$ python3 -q
>>> import numpy as np
>>> np.set_printoptions(suppress=True, linewidth=160)
>>> F = np.load("mat.npy")
>>> F
array([[ -6.6,  -7.5,   3.9],
       [ -5.8,  -2.7,   8.4],
       [  7.8, -22.7,   0.5],
       [ -7. ,  -9.6,   3.3],
       [ -3.7,  -2.4,   5.7],
       [  6.4, -22.6,   1. ],
       [ -6.6,  -1.9,   8.6],
       [ -6.4,  -8.6,   2.4],
       [ -6.9,  -9. ,   4. ],
       [ -5.3,  -1.8,   6.8],
       [ -5.5,  -2.6,   9.7],
       [ -5.8,  -7.3,   3.2],
       [ -7. ,  -9.2,   4.9],
       [  6.1, -23.5,   0. ],
       [ -6.6,  -2.1,   9. ],
       [ -6.5,  -9. ,   1.8],
       [  7.5, -23.6,  -0.6],
       [  6.7, -22.1,  -2.1],
       [ -6.2,  -4. ,   6.4],
       [  6.1, -22.3,   0.3],
       [ -6.7,  -2.1,   9.6],
       [ -6.9,  -9.3,   0. ],
       [ -4.7,  -7.8,   2.3],
       [ -6.7,  -2.2,   8.9],
       [ -6.3,  -8.1,   2.8],
       [  5.6, -24.3,  -1. ]])
>>> cen = (F - F.mean(axis=0)) / F.std(axis=0)
>>> np.argwhere(np.abs(cen) > 2)
array([], shape=(0, 2), dtype=int64)
>>> beta = np.linalg.lstsq(np.delete(cen, 0, axis=1), cen[:, 0])[0]
>>> np.abs(beta).argmax()
np.int64(0)
>>> round(1 - np.var(cen[:, 0] - np.delete(cen, 0, axis=1) @ beta), 1)
np.float64(0.9)
>>> hat = F @ np.linalg.solve(F.T @ F, F.T)
>>> np.linalg.matrix_rank(np.eye(26) - hat)
np.int64(23)
>>> np.allclose(hat @ hat, hat)
True
>>> np.round(np.diag(hat), 1)
array([0.1, 0.1, 0.2, 0.1, 0.1, 0.2, 0.1, 0.1, 0.1, 0.1, 0.2, 0.1, 0.1, 0.1, 0.1, 0.1, 0.2, 0.1, 0.1, 0.1, 0.1, 0.2, 0.1, 0.1, 0.1, 0.1])
>>> np.round(hat @ F[:, 2], 1) + 0
array([ 3.9,  8.4,  0.5,  3.3,  5.7,  1. ,  8.6,  2.4,  4. ,  6.8,  9.7,  3.2,  4.9,  0. ,  9. ,  1.8, -0.6, -2.1,  6.4,  0.3,  9.6,  0. ,  2.3,  8.9,  2.8,
       -1. ])
>>> np.round(np.trace(hat), 1)
np.float64(3.0)
>>> data = np.array([[-11.6, -1.1, 0.0],
...     [0.2, -1.2, -10.7],
...     [1.0, -3.2, 6.5],
...     [-2.1, -0.1, -15.1],
...     [4.9, -5.2, -0.7],
...     [7.2, -5.2, -5.7],
...     [-4.2, -0.3, -1.8],
...     [1.0, 0.6, 15.7],
...     [-4.7, 3.3, -0.2],
...     [4.2, -1.5, -27.5],
...     [1.4, -2.5, 3.0],
...     [6.4, -4.2, 2.8],
...     [3.0, 3.2, 4.5],
...     [4.7, -4.1, -5.9],
...     [-2.6, 0.3, -1.5],
...     [-9.6, 0.6, 3.6],
...     [0.6, 1.5, -10.6]])
>>> z = data[:, 2] > np.median(data[:, 2])
>>> f = data[z].mean(axis=0) - data[~z].mean(axis=0)
>>> f.round(1)
array([-3.1,  1.3, 13.3])
>>> cen = (data - data.mean(axis=0)) / data.std(axis=0)
>>> np.argwhere(np.abs(cen) > 2)
array([[0, 0],
       [9, 2]])
>>> np.round(cen.std(axis=0), 1)
array([1., 1., 1.])
>>> beta = np.linalg.lstsq(np.delete(cen, 1, axis=1), cen[:, 1])[0]
>>> round(float(1 - np.var(cen[:, 1] - np.delete(cen, 1, axis=1) @ beta)), 1)
0.3
>>> D = np.linalg.norm(data[:, None] - data[None], axis=-1)
>>> D.shape
(17, 17)
>>> (D + 1e9 * np.eye(17)).round(6).argmin(axis=1)
array([15, 16, 10,  1, 11, 13, 14,  2, 14,  3,  2,  4, 10,  5,  6,  0,  1])
>>> np.unravel_index(D.round(6).argmax(), D.shape)
(np.int64(7), np.int64(9))
>>> D[3].round(1)
array([17.9,  5.1, 22. ,  0. , 16.8, 14.2, 13.5, 31. , 15.5, 14. , 18.6, 20.2, 20.5, 12.1, 13.6, 20.2,  5.5])
>>> D[:5, :5].round(1)
array([[ 0. , 15.9, 14.3, 17.9, 17. ],
       [15.9,  0. , 17.3,  5.1, 11.8],
       [14.3, 17.3,  0. , 22. ,  8.4],
       [17.9,  5.1, 22. ,  0. , 16.8],
       [17. , 11.8,  8.4, 16.8,  0. ]])
>>> M2 = np.c_[F[:, :2] @ np.array([[3, 0], [5, 0]]), np.array([8, 2, 8, 0, 5, 4, 1, 9, 3, 5, 9, 0, 3, 9, 0, 0, 6, 7, 3, 8, 4, 7, 6, 5, 7, 8])]
>>> M2.round(1)
array([[ -57.3,    0. ,    8. ],
       [ -30.9,    0. ,    2. ],
       [ -90.1,    0. ,    8. ],
       [ -69. ,    0. ,    0. ],
       [ -23.1,    0. ,    5. ],
       [ -93.8,    0. ,    4. ],
       [ -29.3,    0. ,    1. ],
       [ -62.2,    0. ,    9. ],
       [ -65.7,    0. ,    3. ],
       [ -24.9,    0. ,    5. ],
       [ -29.5,    0. ,    9. ],
       [ -53.9,    0. ,    0. ],
       [ -67. ,    0. ,    3. ],
       [ -99.2,    0. ,    9. ],
       [ -30.3,    0. ,    0. ],
       [ -64.5,    0. ,    0. ],
       [ -95.5,    0. ,    6. ],
       [ -90.4,    0. ,    7. ],
       [ -38.6,    0. ,    3. ],
       [ -93.2,    0. ,    8. ],
       [ -30.6,    0. ,    4. ],
       [ -67.2,    0. ,    7. ],
       [ -53.1,    0. ,    6. ],
       [ -31.1,    0. ,    5. ],
       [ -59.4,    0. ,    7. ],
       [-104.7,    0. ,    8. ]])
>>> np.linalg.matrix_rank(M2)
np.int64(2)
>>> np.round(np.linalg.norm(np.linalg.qr(F)[0].T @ M2, axis=0) ** 2 / ((M2 ** 2).sum(axis=0) + 1e-12), 1)
array([1. , 0. , 0.8])
>>> K = np.load("test4.npy")
>>> K.round(1)
array([[-2.9, -3.9,  0.9,  0.9],
       [-0.2, -0.1,  2.6, -4.2],
       [ 3.3, -3.1, -1.7, -1.1],
       [ 2.4, -0.3,  3.8,  2.2]])
>>> T = np.stack([K, 3 * K, K[::-1]])
>>> np.round(np.einsum("bij,cij->bc", T, T), 1) + 0
array([[100., 300.,   0.],
       [300., 900.,   0.],
       [  0.,   0., 100.]])
>>> (T @ K.T).shape
(3, 4, 4)
>>> np.round(np.linalg.det(T), 1)
array([  -625., -50625.,   -625.])
>>> np.round(np.linalg.norm(T, axis=(1, 2)), 1)
array([10., 30., 10.])
>>> np.linalg.matrix_rank(T.reshape(3, -1))
np.int64(2)
>>> x0 = np.array([1, -3, -2])
>>> rhs = data @ x0
>>> np.round(np.linalg.pinv(data) @ data, 1) + 0
array([[1., 0., 0.],
       [0., 1., 0.],
       [0., 0., 1.]])
>>> np.round(np.linalg.lstsq(data, rhs)[0], 1)
array([ 1., -3., -2.])
>>> np.round(np.linalg.solve(data.T @ data, data.T @ rhs), 1)
array([ 1., -3., -2.])
>>> rng = np.random.default_rng(75550)
>>> rhs = rhs + 0.3 * rng.normal(size=17)
>>> rhs.round(1)
array([ -8.5,  25.1,  -3. ,  28.3,  21.5,  34.4,   0.8, -32.3, -14.7,  63.4,   2.9,  13.4, -15.7,  28.7,  -0.3, -18.3,  17.2])
>>> beta, *_ = np.linalg.lstsq(data, rhs)
>>> beta.round()
array([ 1., -3., -2.])
>>> E = np.eye(4, dtype=int)[rng.permutation(4)] * np.array([2, 3, 2, -2])
>>> E
array([[ 0,  0,  0, -2],
       [ 2,  0,  0,  0],
       [ 0,  3,  0,  0],
       [ 0,  0,  2,  0]])
>>> hat = np.triu(np.array([[1, 2, 0, 1], [3, 0, 0, 0], [1, 2, 3, 0], [3, 1, 2, 2]]), 1) + np.eye(4)
>>> M2 = hat @ E @ np.linalg.inv(hat)
>>> M2
array([[ 4., -8.,  2., -6.],
       [ 2., -4.,  0., -2.],
       [ 0.,  3.,  0.,  0.],
       [ 0.,  0.,  2.,  0.]])
>>> round(np.linalg.det(M2), 1)
np.float64(24.0)
>>> np.linalg.matrix_rank(M2)
np.int64(4)
>>> T = np.stack([E, 4 * E, E[::-1]])
>>> np.round(np.linalg.norm(T, axis=(1, 2)), 1)
array([ 4.6, 18.3,  4.6])
>>> np.linalg.matrix_rank(T)
array([4, 4, 4])
>>> z = rng.permutation(4)
>>> z
array([3, 0, 1, 2])
>>> M2 = E[z][:, z]
>>> np.round(np.sort(np.abs(np.linalg.eigvals(M2))), 1)
array([2.2, 2.2, 2.2, 2.2])
>>> np.round(np.linalg.det(M2), 1), round(float(np.linalg.det(E[z])), 1)
(np.float64(24.0), -24.0)
>>> np.trace(M2)
np.int64(0)
>>> np.diag(M2)
array([0, 0, 0, 0])
>>> M2 = np.linalg.inv(E)
>>> E @ M2
array([[1., 0., 0., 0.],
       [0., 1., 0., 0.],
       [0., 0., 1., 0.],
       [0., 0., 0., 1.]])
>>> M2.round(1)
array([[ 0. ,  0.5,  0. ,  0. ],
       [ 0. ,  0. ,  0.3,  0. ],
       [ 0. ,  0. ,  0. ,  0.5],
       [-0.5, -0. , -0. , -0. ]])
>>> np.round(np.linalg.cond(E), 1)
np.float64(1.5)
